$ python3 -q
>>> import numpy as np
>>> np.set_printoptions(suppress=True, linewidth=120)
>>> F = np.load("data.npy")
>>> F
array([[-2.,  2.,  0.,  0.,  0.,  0.,  0.,  0.,  0.],
       [ 2., -2.,  2.,  0.,  0.,  0.,  0.,  0.,  0.],
       [ 2., -2.,  2.,  0.,  0.,  0.,  0.,  0.,  0.],
       [ 0.,  0.,  0.,  1., -3., -3.,  3., -1.,  0.],
       [ 0.,  0.,  0., -2., -3.,  0.,  3.,  1.,  3.],
       [ 0.,  0.,  0.,  2., -2.,  2.,  1., -2., -2.],
       [ 0.,  0.,  0.,  3.,  1.,  0.,  3., -3.,  2.],
       [ 0.,  0.,  0.,  2., -3., -1.,  0., -3., -2.],
       [ 0.,  0.,  0.,  2.,  2.,  3.,  3.,  0.,  0.]])
>>> # 2 groups of indices that never mix
>>> np.round(np.linalg.norm(F, axis=0), 1)
array([3.5, 3.5, 2.8, 5.1, 6. , 4.8, 6.1, 4.9, 4.6])
>>> round(float(np.linalg.norm(F, 2)), 1)
8.1
>>> np.round(np.linalg.norm(F, 1), 1), np.round(np.linalg.norm(F, np.inf), 1)
(np.float64(14.0), np.float64(12.0))
>>> np.round(np.linalg.norm(F) ** 2 / np.linalg.norm(F, 2) ** 2, 1)
np.float64(3.0)
>>> rk = np.linalg.matrix_rank(F)
>>> rk
np.int64(8)
>>> N = np.linalg.svd(F)[2][rk:].T
>>> [int(np.linalg.matrix_rank(F[:, :j + 1])) for j in range(9)]
[1, 1, 2, 3, 4, 5, 6, 7, 8]
>>> np.round(N[:, 0] / N[np.abs(N[:, 0]).round(6).argmax(), 0], 1) + 0
array([1., 1., 0., 0., 0., 0., 0., 0., 0.])
>>> np.round(F @ N, 1) + 0
array([[0.],
       [0.],
       [0.],
       [0.],
       [0.],
       [0.],
       [0.],
       [0.],
       [0.]])
>>> [int(np.linalg.matrix_rank(np.delete(F, i, axis=0))) for i in range(9)]
[7, 8, 8, 7, 7, 7, 7, 7, 7]
>>> np.round(N @ N.T, 1) + 0
array([[0.5, 0.5, 0. , 0. , 0. , 0. , 0. , 0. , 0. ],
       [0.5, 0.5, 0. , 0. , 0. , 0. , 0. , 0. , 0. ],
       [0. , 0. , 0. , 0. , 0. , 0. , 0. , 0. , 0. ],
       [0. , 0. , 0. , 0. , 0. , 0. , 0. , 0. , 0. ],
       [0. , 0. , 0. , 0. , 0. , 0. , 0. , 0. , 0. ],
       [0. , 0. , 0. , 0. , 0. , 0. , 0. , 0. , 0. ],
       [0. , 0. , 0. , 0. , 0. , 0. , 0. , 0. , 0. ],
       [0. , 0. , 0. , 0. , 0. , 0. , 0. , 0. , 0. ],
       [0. , 0. , 0. , 0. , 0. , 0. , 0. , 0. , 0. ]])
